In [1]: import numpy as np

In [2]: import numpy.linalg as la

In [3]: np.set_printoptions(precision=2, suppress=True, linewidth=100)

In [4]: rnd = lambda a: np.round(a, 2) + 0

In [5]: m1 = np.load("x.npy")

In [6]: m1
Out[6]: 
array([[ 0.16,  0.36,  0.04,  0.2 ,  0.08,  0.1 ,  0.36, -0.1 , -0.04],
       [-1.28, -2.88, -0.32, -1.6 , -0.64, -0.8 , -2.88,  0.8 ,  0.32],
       [-0.24, -0.54, -0.06, -0.3 , -0.12, -0.15, -0.54,  0.15,  0.06],
       [ 0.24,  0.54,  0.06,  0.3 ,  0.12,  0.15,  0.54, -0.15, -0.06],
       [-0.96, -2.16, -0.24, -1.2 , -0.48, -0.6 , -2.16,  0.6 ,  0.24],
       [-1.12, -2.52, -0.28, -1.4 , -0.56, -0.7 , -2.52,  0.7 ,  0.28],
       [-0.72, -1.62, -0.18, -0.9 , -0.36, -0.45, -1.62,  0.45,  0.18],
       [-0.4 , -0.9 , -0.1 , -0.5 , -0.2 , -0.25, -0.9 ,  0.25,  0.1 ],
       [ 0.16,  0.36,  0.04,  0.2 ,  0.08,  0.1 ,  0.36, -0.1 , -0.04],
       [-0.16, -0.36, -0.04, -0.2 , -0.08, -0.1 , -0.36,  0.1 ,  0.04],
       [-0.56, -1.26, -0.14, -0.7 , -0.28, -0.35, -1.26,  0.35,  0.14]])

In [7]: Uu, sigma, vt = la.svd(m1)

In [8]: np.argmax(sigma[:-1] / (sigma[1:] + 1e-6)) + 1
Out[8]: np.int64(1)

In [9]: M2 = Uu[:, :1] @ np.diag(sigma[:1]) @ vt[:1]

In [10]: rnd(la.norm(m1 - M2, 2)), rnd(sigma[1])
Out[10]: (np.float64(0.0), np.float64(0.0))

In [11]: la.matrix_rank(M2)
Out[11]: np.int64(1)

In [12]: la.matrix_rank(m1, rtol=0.05)
Out[12]: np.int64(1)

In [13]: T = np.stack([m1, -3 * m1, m1[::-1]])

In [14]: rnd(np.einsum("bij,cij->bc", T, T))
Out[14]: 
array([[  69.2 , -207.59,   35.97],
       [-207.59,  622.77, -107.91],
       [  35.97, -107.91,   69.2 ]])

In [15]: th = np.radians(90)

In [16]: R = np.eye(9)

In [17]: R[2, 2] = R[5, 5] = np.cos(th)

In [18]: R[2, 5], R[5, 2] = -np.sin(th), np.sin(th)

In [19]: rnd(R)
Out[19]: 
array([[ 1.,  0.,  0.,  0.,  0.,  0.,  0.,  0.,  0.],
       [ 0.,  1.,  0.,  0.,  0.,  0.,  0.,  0.,  0.],
       [ 0.,  0.,  0.,  0.,  0., -1.,  0.,  0.,  0.],
       [ 0.,  0.,  0.,  1.,  0.,  0.,  0.,  0.,  0.],
       [ 0.,  0.,  0.,  0.,  1.,  0.,  0.,  0.,  0.],
       [ 0.,  0.,  1.,  0.,  0.,  0.,  0.,  0.,  0.],
       [ 0.,  0.,  0.,  0.,  0.,  0.,  1.,  0.,  0.],
       [ 0.,  0.,  0.,  0.,  0.,  0.,  0.,  1.,  0.],
       [ 0.,  0.,  0.,  0.,  0.,  0.,  0.,  0.,  1.]])

In [20]: M2 = m1 @ R.T

In [21]: rnd(la.det(R)), np.trace(R)
Out[21]: (np.float64(1.0), np.float64(7.0))

In [22]: np.allclose(la.norm(m1, axis=1), la.norm(M2, axis=1))
Out[22]: True

In [23]: rnd(M2)
Out[23]: 
array([[ 0.16,  0.36, -0.1 ,  0.2 ,  0.08,  0.04,  0.36, -0.1 , -0.04],
       [-1.28, -2.88,  0.8 , -1.6 , -0.64, -0.32, -2.88,  0.8 ,  0.32],
       [-0.24, -0.54,  0.15, -0.3 , -0.12, -0.06, -0.54,  0.15,  0.06],
       [ 0.24,  0.54, -0.15,  0.3 ,  0.12,  0.06,  0.54, -0.15, -0.06],
       [-0.96, -2.16,  0.6 , -1.2 , -0.48, -0.24, -2.16,  0.6 ,  0.24],
       [-1.12, -2.52,  0.7 , -1.4 , -0.56, -0.28, -2.52,  0.7 ,  0.28],
       [-0.72, -1.62,  0.45, -0.9 , -0.36, -0.18, -1.62,  0.45,  0.18],
       [-0.4 , -0.9 ,  0.25, -0.5 , -0.2 , -0.1 , -0.9 ,  0.25,  0.1 ],
       [ 0.16,  0.36, -0.1 ,  0.2 ,  0.08,  0.04,  0.36, -0.1 , -0.04],
       [-0.16, -0.36,  0.1 , -0.2 , -0.08, -0.04, -0.36,  0.1 ,  0.04],
       [-0.56, -1.26,  0.35, -0.7 , -0.28, -0.14, -1.26,  0.35,  0.14]])

In [24]: np.allclose(m1 @ m1.T, M2 @ M2.T)
Out[24]: True
